% ipython --no-banner

In [1]: import numpy as np

In [2]: from numpy import linalg as LA

In [3]: np.set_printoptions(suppress=True, linewidth=140)

In [4]: X = np.load("data.npy")

In [5]: print(X.round(2) + 0)
[[-0.3  -0.44 -0.35  0.48 -0.25 -0.16  0.28 -0.34  0.29]
 [ 0.3  -0.35 -0.09 -0.55  0.13 -0.26  0.27  0.2   0.53]
 [ 0.34  0.28 -0.02  0.27  0.33  0.02 -0.43 -0.37  0.55]
 [-0.15  0.06 -0.45 -0.46 -0.11 -0.4  -0.41 -0.41 -0.24]
 [ 0.39 -0.08  0.47 -0.03 -0.01 -0.22  0.35 -0.6  -0.29]
 [-0.34  0.57 -0.1   0.02  0.43 -0.34  0.49  0.    0.05]
 [ 0.15  0.33  0.2   0.16 -0.63 -0.54 -0.09  0.27  0.18]
 [-0.59 -0.23  0.63 -0.12  0.14 -0.19 -0.29 -0.07  0.21]
 [-0.2   0.34  0.07 -0.37 -0.44  0.51  0.21 -0.32  0.33]]

In [6]: # columns are unit length and at right angles

In [7]: ang = np.radians(30)

In [8]: Rm = np.eye(9)

In [9]: Rm[4, 4] = Rm[5, 5] = np.cos(ang)

In [10]: Rm[4, 5], Rm[5, 4] = -np.sin(ang), np.sin(ang)

In [11]: print(Rm.round(2))
[[ 1.    0.    0.    0.    0.    0.    0.    0.    0.  ]
 [ 0.    1.    0.    0.    0.    0.    0.    0.    0.  ]
 [ 0.    0.    1.    0.    0.    0.    0.    0.    0.  ]
 [ 0.    0.    0.    1.    0.    0.    0.    0.    0.  ]
 [ 0.    0.    0.    0.    0.87 -0.5   0.    0.    0.  ]
 [ 0.    0.    0.    0.    0.5   0.87  0.    0.    0.  ]
 [ 0.    0.    0.    0.    0.    0.    1.    0.    0.  ]
 [ 0.    0.    0.    0.    0.    0.    0.    1.    0.  ]
 [ 0.    0.    0.    0.    0.    0.    0.    0.    1.  ]]

In [12]: Y = X @ Rm.T

In [13]: print(np.allclose(X @ X.T, Y @ Y.T))
True

In [14]: print(Y.round(2) + 0)
[[-0.3  -0.44 -0.35  0.48 -0.13 -0.27  0.28 -0.34  0.29]
 [ 0.3  -0.35 -0.09 -0.55  0.25 -0.16  0.27  0.2   0.53]
 [ 0.34  0.28 -0.02  0.27  0.27  0.18 -0.43 -0.37  0.55]
 [-0.15  0.06 -0.45 -0.46  0.1  -0.4  -0.41 -0.41 -0.24]
 [ 0.39 -0.08  0.47 -0.03  0.1  -0.2   0.35 -0.6  -0.29]
 [-0.34  0.57 -0.1   0.02  0.55 -0.08  0.49  0.    0.05]
 [ 0.15  0.33  0.2   0.16 -0.28 -0.78 -0.09  0.27  0.18]
 [-0.59 -0.23  0.63 -0.12  0.22 -0.09 -0.29 -0.07  0.21]
 [-0.2   0.34  0.07 -0.37 -0.64  0.22  0.21 -0.32  0.33]]
